$ python -q
>>> import numpy as np
>>> np.set_printoptions(precision=1, suppress=True, linewidth=140)
>>> arr = np.loadtxt("x.csv", delimiter=",")
>>> arr
array([[ 0.4, -2.7, -0.8,  1.5, -0.9, -1.5,  1.7, -1. ,  0. ],
       [ 1.4, -2.1, -1.3,  1.6,  1. , -1.1, -0.7,  0.4,  0. ],
       [-0.1, -1.1,  1. ,  0.5,  0.2, -0.4, -0.3,  1.2,  0.6],
       [-1.1, -0.3, -1. , -1.4, -1.7,  0.6, -0.7, -0.3,  0.5],
       [-0.9,  0.5, -0.6,  0.8, -0.2, -0.2,  0.6, -1.5, -0.7],
       [ 0.9, -0.1, -0.3,  2.4, -0.3, -0.5, -0.4, -0.8,  0.7],
       [-1.8, -0.1, -1.3,  0.1, -0.3, -0.1, -0.2, -1.9, -1.3],
       [-0.4,  1.3, -0.1, -0.6, -0.2, -2. , -1.1,  0.4, -1. ],
       [ 1.9, -0.3, -0.4, -0.3,  0.8,  0.1, -1.2, -0.7, -1.3],
       [-1. , -1.4, -1.6, -0.4, -1. , -1.2, -0.1,  1.1,  0.6],
       [ 0.7, -0.5,  0.2, -0.5,  0.8,  0.4,  1.4, -1.1,  0.1]])
>>> vec = np.array([3, 1, 0, 3, 2, 3, 0, 3, 2])
>>> rhs = arr @ vec
>>> print(np.round(np.linalg.lstsq(arr, rhs)[0], 1) + 0)
[3. 1. 0. 3. 2. 3. 0. 3. 2.]
>>> rhs
array([ -6.3,   6.8,   4.1,  -9.3,  -6.7,   6.7, -14.4,  -8.9,   1.7,  -6.7,  -0.2])
>>> rng = np.random.default_rng(2007)
>>> rhs = rhs + 0.1 * rng.normal(size=11)
>>> rhs
array([ -6.3,   6.9,   4. ,  -9.3,  -6.6,   6.6, -14.3,  -8.8,   1.6,  -6.8,  -0.1])
>>> coef, *_ = np.linalg.lstsq(arr, rhs)
>>> [round(float(np.linalg.norm(np.linalg.solve(arr.T @ arr + lam * np.eye(9), arr.T @ rhs))), 2) for lam in (0, 1, 10, 100)]
[6.69, 5.74, 3.63, 0.9]
>>> coef.round()
array([ 3.,  1., -0.,  3.,  2.,  3.,  0.,  3.,  2.])
>>> np.round(arr.T @ (rhs - arr @ coef), 1) + 0
array([0., 0., 0., 0., 0., 0., 0., 0., 0.])
>>> W1 = np.array([[0, 2, 1],
...     [0, 0, 2],
...     [0, 0, 2],
...     [2, 0, 2],
...     [0, 0, 1],
...     [2, 1, 0],
...     [0, 0, 1],
...     [1, 1, 0],
...     [1, 2, 2]])
>>> coef = np.array([1, 1, 1])
>>> H = np.maximum(arr @ W1 + coef, 0)
>>> np.linalg.matrix_rank(H)
np.int64(3)
>>> H.round(1) + 0
array([[0. , 0. , 0. ],
       [2.4, 3.1, 0. ],
       [3. , 2.8, 2.8],
       [0. , 0.1, 0. ],
       [0. , 0. , 0.5],
       [4.7, 2.9, 6.6],
       [0. , 0. , 0. ],
       [0. , 0. , 0. ],
       [0. , 1.6, 0. ],
       [0. , 0.1, 0. ],
       [0. , 1.9, 2.5]])
>>> (H > 0).astype(int)
array([[0, 0, 0],
       [1, 1, 0],
       [1, 1, 1],
       [0, 1, 0],
       [1, 0, 1],
       [1, 1, 1],
       [0, 0, 0],
       [0, 0, 0],
       [0, 1, 0],
       [0, 1, 0],
       [0, 1, 1]])
>>> (H > 0).mean(axis=0)
array([0.4, 0.6, 0.4])
>>> C = np.array([[0, -1, -1], [3, -7, 6], [-2, 8, 5]])
>>> (H @ C).round(6).argmax(axis=1)
array([0, 2, 2, 2, 1, 2, 0, 0, 2, 2, 2])
>>> A2 = np.c_[arr[:, :3] @ np.array([[0, 1, 1], [0, 1, 2], [2, 2, 2]]), np.array([3, 0, 3, 1, -3, 1, -3, 2, 3, 3, -3])]
>>> A2
array([[-1.6, -3.9, -6.6,  3. ],
       [-2.6, -3.3, -5.4,  0. ],
       [ 2. ,  0.8, -0.3,  3. ],
       [-2. , -3.4, -3.7,  1. ],
       [-1.2, -1.6, -1.1, -3. ],
       [-0.6,  0.2,  0.1,  1. ],
       [-2.6, -4.5, -4.6, -3. ],
       [-0.2,  0.7,  2. ,  2. ],
       [-0.8,  0.8,  0.5,  3. ],
       [-3.2, -5.6, -7. ,  3. ],
       [ 0.4,  0.6,  0.1, -3. ]])
>>> np.linalg.matrix_rank(A2)
np.int64(4)
>>> print(np.linalg.norm(np.linalg.qr(arr)[0].T @ A2, axis=0) ** 2 / ((A2 ** 2).sum(axis=0) + 1e-12))
[1.  1.  1.  0.9]
>>> np.round(np.linalg.lstsq(arr, A2[:, 0])[0], 1) + 0
array([0., 0., 2., 0., 0., 0., 0., 0., 0.])
>>> np.linalg.matrix_rank(np.c_[arr, A2])
np.int64(10)
>>> dist = np.linalg.norm(A2[:, None] - A2[None], axis=-1)
>>> (dist + 1e9 * np.eye(11)).round(6).argmin(axis=1)
array([ 9,  3,  8,  1, 10,  8,  1,  8,  7,  0,  4])
>>> dist[3].round(6).argsort(kind="stable")[:4]
array([3, 1, 0, 6])
>>> np.linalg.norm(A2, axis=1)
array([ 8.4,  6.8,  3.7,  5.5,  3.8,  1.2,  7.6,  2.9,  3.2, 10. ,  3.1])
>>> np.flatnonzero(dist[3] < dist.mean() / 2)
array([1, 3])
>>> hat = arr @ np.linalg.solve(arr.T @ arr, arr.T)
>>> print(np.trace(hat))
9.0
>>> hat @ arr[:, 2]
array([-0.8, -1.3,  1. , -1. , -0.6, -0.3, -1.3, -0.1, -0.4, -1.6,  0.2])
>>> print(hat.round(1) + 0)
[[ 1.   0.   0.1  0.   0.1  0.   0.   0.   0.1  0.1  0. ]
 [ 0.   0.8  0.1 -0.2 -0.1  0.1  0.1 -0.1  0.2  0.3  0. ]
 [ 0.1  0.1  0.9  0.  -0.2  0.   0.1  0.  -0.1 -0.1  0. ]
 [ 0.  -0.2  0.   0.8 -0.2  0.1  0.1 -0.1  0.1  0.2  0. ]
 [ 0.1 -0.1 -0.2 -0.2  0.4  0.1  0.3  0.  -0.1 -0.1 -0.1]
 [ 0.   0.1  0.   0.1  0.1  0.9 -0.1  0.  -0.1 -0.1  0. ]
 [ 0.   0.1  0.1  0.1  0.3 -0.1  0.8  0.   0.   0.   0. ]
 [ 0.  -0.1  0.  -0.1  0.   0.   0.   1.   0.1  0.1  0. ]
 [ 0.1  0.2 -0.1  0.1 -0.1 -0.1  0.   0.1  0.8 -0.2 -0.1]
 [ 0.1  0.3 -0.1  0.2 -0.1 -0.1  0.   0.1 -0.2  0.7 -0.1]
 [ 0.   0.   0.   0.  -0.1  0.   0.   0.  -0.1 -0.1  1. ]]
>>> np.allclose(hat @ hat, hat)
True
>>> np.linalg.matrix_rank(np.eye(11) - hat)
np.int64(2)
>>> m1 = np.load("layer10.npy")
>>> m1
array([[ -3,  -3,  -3,  -3,  -3],
       [ -3,  -6,  -6,  -6,  -6],
       [ -3,  -6,  -9,  -9,  -9],
       [ -3,  -6,  -9, -12, -12],
       [ -3,  -6,  -9, -12, -15]])
>>> O, V = np.linalg.qr(m1[:, :3])[0], np.linalg.qr(m1[:, 3:])[0]
>>> sig = np.linalg.svd(O.T @ V, compute_uv=False)
>>> sig
array([1. , 0.2])
>>> (sig > 0.9).sum()
np.int64(1)
>>> u = np.array([2, -2, -1, 1, -2])
>>> A2 = m1 + np.outer(u, np.eye(5)[4])
>>> np.linalg.matrix_rank(np.linalg.inv(A2) - np.linalg.inv(m1), tol=1e-8)
np.int64(1)
>>> labels = rng.permutation(5)
>>> labels
array([1, 2, 0, 3, 4])
>>> A2 = m1[labels][:, labels]
>>> round(float(np.linalg.det(A2)), 1), round(np.linalg.det(m1[labels]), 1)
(-243.0, np.float64(-243.0))
>>> A2
array([[ -6,  -6,  -3,  -6,  -6],
       [ -6,  -9,  -3,  -9,  -9],
       [ -3,  -3,  -3,  -3,  -3],
       [ -6,  -9,  -3, -12, -12],
       [ -6,  -9,  -3, -12, -15]])
>>> round(np.linalg.det(m1), 1)
np.float64(-243.0)
>>> round(np.abs(np.linalg.eigvals(m1)).max(), 1)
np.float64(37.0)
>>> np.sort(np.abs(np.linalg.eigvals(m1)))
array([ 0.8,  1.1,  1.7,  4.3, 37. ])
>>> assert m1 == m1.T
Traceback (most recent call last):
  File "<python-input-58>", line 1, in <module>
    assert m1 == m1.T
           ^^^^^^^^^^
ValueError: The truth value of an array with more than one element is ambiguous. Use a.any() or a.all()
>>> J = np.array([[-3, -1, 2, 0, 0, -3, -3, -3, -1, 2, -2, 1, -3],
...     [2, -2, 2, -1, -2, 1, 3, 2, -3, 0, -3, 2, -2],
...     [-1, -2, -3, 0, 1, 0, 0, -2, 3, 1, 0, 3, 1],
...     [2, 3, 3, -3, 0, -1, -2, -3, 2, 1, 1, 1, 2],
...     [-2, -1, -2, -2, 0, 3, -1, 0, -2, -1, -3, 1, 2],
...     [-3, -2, -2, 3, 2, -3, 3, -3, 1, -2, 2, 0, 3],
...     [-1, -1, 3, -3, -2, -1, 1, 2, 3, 3, 1, 2, 2]]) * (rng.random((7, 13)) < 0.3)
>>> print(J)
[[ 0 -1  0  0  0 -3  0  0  0  0  0  1 -3]
 [ 2  0  0  0 -2  0  3  2  0  0 -3  2  0]
 [ 0 -2 -3  0  1  0  0 -2  0  1  0  0  0]
 [ 0  0  3 -3  0 -1  0  0  0  0  0  0  0]
 [-2  0 -2 -2  0  0  0  0  0  0 -3  0  2]
 [ 0  0  0  3  2  0  0 -3  0  0  0  0  0]
 [ 0  0  3 -3  0 -1  0  0  0  0  0  0  0]]
>>> Uu, sig, vt = np.linalg.svd(J, full_matrices=False)
>>> print(np.cumsum(sig ** 2) / np.sum(sig ** 2))
[0.3 0.6 0.8 0.9 1.  1.  1. ]
>>> np.argsort(-np.linalg.norm(J, axis=0).round(6), kind="stable")[:3]
array([ 2,  3, 10])
>>> [round(float(x), 1) for x in np.linalg.svd(J, compute_uv=False)[:3]]
[7.4, 6.2, 5.3]
>>> np.linalg.cond(J) > 100
np.True_
>>> print(np.linalg.matrix_rank(J, rtol=0.1))
6
>>> np.round(np.linalg.norm(J, 2) / np.linalg.norm(J), 1)
np.float64(0.6)
>>> Uu, sig, vt = np.linalg.svd(J)
>>> V = vt[:(sig > 1e-8).sum()]
>>> vec = J[6] + 3 * J[1] + rng.integers(2) * np.eye(13)[6]
>>> vec
array([ 6.,  0.,  3., -3., -6., -1., 10.,  6.,  0.,  0., -9.,  6.,  0.])
>>> np.diag(V.T @ V)
array([0.5, 0.4, 0.9, 0.9, 0.3, 0.5, 0.4, 0.7, 0. , 0.1, 0.7, 0.2, 0.5])
>>> np.linalg.matrix_rank(np.vstack([J, vec]))
np.int64(7)
>>> rk = np.linalg.matrix_rank(J)
>>> rk
np.int64(6)
>>> null = np.linalg.svd(J)[2][rk:].T
>>> null.shape
(13, 7)
>>> [int(np.linalg.matrix_rank(J[:i])) for i in range(1, len(J) + 1)]
[1, 2, 3, 4, 5, 6, 6]
>>> np.linalg.matrix_rank(J.T @ J), np.linalg.matrix_rank(J @ J.T)
(np.int64(6), np.int64(6))
>>> print(np.allclose(J @ null, 0))
True
